$ python3 -q
>>> import numpy as np
>>> import numpy.linalg as la
>>> np.set_printoptions(precision=2, suppress=True, linewidth=160)
>>> def tidy(a):
...     return np.round(a, 2) + 0
... 
>>> data = np.loadtxt("out6.csv", delimiter=",")
>>> print(data)
[[ 1.28  3.72  3.69]
 [ 1.78  4.76  4.78]
 [-1.86 -5.57 -5.59]
 [-0.31 -0.85 -0.84]
 [-0.64 -1.36 -1.32]
 [-0.24 -0.89 -0.89]
 [ 0.34  0.72  0.5 ]
 [ 1.18  4.17  4.11]
 [-0.38 -0.93 -0.92]
 [ 1.15  3.11  3.03]
 [-0.43 -1.64 -1.48]
 [-1.03 -3.51 -3.55]
 [ 1.54  3.94  4.07]
 [ 0.92  2.92  2.87]
 [-0.05 -0.49 -0.43]
 [-1.24 -3.6  -3.3 ]
 [ 0.15  0.31  0.04]
 [-1.98 -5.72 -5.63]
 [ 1.37  3.9   3.96]
 [ 0.79  2.21  2.15]
 [-2.49 -8.04 -8.08]
 [-0.66 -2.21 -2.11]
 [-0.73 -2.11 -2.08]
 [ 0.72  2.25  2.35]
 [ 0.46  0.7   1.2 ]
 [ 0.97  3.08  3.16]]
>>> O, Rm = la.qr(data)
>>> print(tidy(abs(Rm[0, 0])), tidy(la.norm(data[:, 0])))
5.75 5.75
>>> print(tidy(Rm))
[[ -5.75 -17.04 -16.99]
 [  0.     1.8    1.62]
 [  0.     0.     0.73]]
>>> print(tidy(np.abs(np.diag(Rm))))
[5.75 1.8  0.73]
>>> print(tidy(O @ Rm))
[[ 1.28  3.72  3.69]
 [ 1.78  4.76  4.78]
 [-1.86 -5.57 -5.59]
 [-0.31 -0.85 -0.84]
 [-0.64 -1.36 -1.32]
 [-0.24 -0.89 -0.89]
 [ 0.34  0.72  0.5 ]
 [ 1.18  4.17  4.11]
 [-0.38 -0.93 -0.92]
 [ 1.15  3.11  3.03]
 [-0.43 -1.64 -1.48]
 [-1.03 -3.51 -3.55]
 [ 1.54  3.94  4.07]
 [ 0.92  2.92  2.87]
 [-0.05 -0.49 -0.43]
 [-1.24 -3.6  -3.3 ]
 [ 0.15  0.31  0.04]
 [-1.98 -5.72 -5.63]
 [ 1.37  3.9   3.96]
 [ 0.79  2.21  2.15]
 [-2.49 -8.04 -8.08]
 [-0.66 -2.21 -2.11]
 [-0.73 -2.11 -2.08]
 [ 0.72  2.25  2.35]
 [ 0.46  0.7   1.2 ]
 [ 0.97  3.08  3.16]]
>>> x0 = np.array([8, 8, 7])
>>> rhs = data @ x0
>>> beta, lr = np.zeros(3), 1 / la.norm(data, 2) ** 2
>>> for i in range(8):
...     beta -= lr * data.T @ (data @ beta - rhs)
...     if i % 2 == 0: print(i, round(la.norm(data @ beta - rhs), 2))
... 
0 3.07
2 3.07
4 3.06
6 3.06
>>> print(tidy(la.cond(data)))
46.76
